$ python3 -q
>>> import numpy as np
>>> np.set_printoptions(precision=2, suppress=True, linewidth=100, floatmode="fixed")
>>> E = np.load("test7.npy")
>>> E
array([[  1,  -4,  16, -64],
       [  1,  -3,   9, -27],
       [  1,  -2,   4,  -8],
       [  1,  -1,   1,  -1],
       [  1,   0,   0,   0],
       [  1,   1,   1,   1],
       [  1,   2,   4,   8],
       [  1,   3,   9,  27],
       [  1,   4,  16,  64],
       [  1,   5,  25, 125]])
>>> blk = np.stack([E, 5 * E, E[::-1]])
>>> np.einsum("bij,cij->bc", blk, blk)
array([[ 26833, 134165, -18806],
       [134165, 670825, -94030],
       [-18806, -94030,  26833]])
>>> (blk @ E.T).shape
(3, 10, 10)
>>> np.linalg.norm(blk, axis=(1, 2))
array([163.81, 819.04, 163.81])
>>> blk.shape
(3, 10, 4)
>>> M2 = np.c_[E[:, :3] @ np.array([[0, -2, 2], [1, 0, -3], [0, -3, 0]]), np.array([0, 0, -1, 2, 1, -1, -1, 2, -1, -1])]
>>> M2
array([[ -4, -50,  14,   0],
       [ -3, -29,  11,   0],
       [ -2, -14,   8,  -1],
       [ -1,  -5,   5,   2],
       [  0,  -2,   2,   1],
       [  1,  -5,  -1,  -1],
       [  2, -14,  -4,  -1],
       [  3, -29,  -7,   2],
       [  4, -50, -10,  -1],
       [  5, -77, -13,  -1]])
>>> np.round(np.linalg.norm(M2 - E @ np.linalg.lstsq(E, M2)[0], axis=0), 2) + 0
array([0.00, 0.00, 0.00, 3.53])
>>> rng = np.random.default_rng(288753)
>>> labels = rng.permutation(4)
>>> M2 = E[:, labels] * rng.choice([-1, 1], 4)
>>> M2
array([[  1,  16, -64,   4],
       [  1,   9, -27,   3],
       [  1,   4,  -8,   2],
       [  1,   1,  -1,   1],
       [  1,   0,   0,   0],
       [  1,   1,   1,  -1],
       [  1,   4,   8,  -2],
       [  1,   9,  27,  -3],
       [  1,  16,  64,  -4],
       [  1,  25, 125,  -5]])
>>> U, _, VT = np.linalg.svd(E.T @ M2)
>>> labels
array([0, 2, 3, 1])
>>> M2 = np.array([[6, 8, 2], [5, -6, -2], [-4, 1, 1], [-3, -8, -2]])
>>> np.linalg.matrix_rank(np.vstack([E, M2.T]))
np.int64(4)
>>> np.einsum("ik,kj->ij", E, M2)
array([[ 114,  560,  154],
       [  36,  251,   71],
       [   4,   88,   26],
       [   0,   23,    7],
       [   6,    8,    2],
       [   4,   -5,   -1],
       [ -24,  -64,  -14],
       [ -96, -217,  -49],
       [-230, -512, -118],
       [-444, -997, -233]])
>>> np.linalg.matrix_rank(E @ M2)
np.int64(3)
>>> E @ M2
array([[ 114,  560,  154],
       [  36,  251,   71],
       [   4,   88,   26],
       [   0,   23,    7],
       [   6,    8,    2],
       [   4,   -5,   -1],
       [ -24,  -64,  -14],
       [ -96, -217,  -49],
       [-230, -512, -118],
       [-444, -997, -233]])
>>> vec = np.array([0, 0, -2, 1])
>>> target = E @ vec
>>> target
array([-96, -45, -16,  -3,   0,  -1,   0,   9,  32,  75])
>>> np.round(np.linalg.pinv(E) @ E, 2) + 0
array([[1.00, 0.00, 0.00, 0.00],
       [0.00, 1.00, 0.00, 0.00],
       [0.00, 0.00, 1.00, 0.00],
       [0.00, 0.00, 0.00, 1.00]])
>>> target = target + 0.1 * rng.normal(size=10)
>>> target
array([-95.87, -44.90, -16.05,  -3.06,   0.10,  -1.00,   0.05,   8.96,  31.99,  74.96])
>>> coef, *_ = np.linalg.lstsq(E, target)
>>> np.round(E.T @ (target - E @ coef), 2) + 0
array([0.00, 0.00, 0.00, 0.00])
>>> round(float(np.linalg.norm(target - E @ coef)), 2)
0.15
>>> coef.round(2) + 0
array([ 0.00,  0.01, -2.00,  1.00])
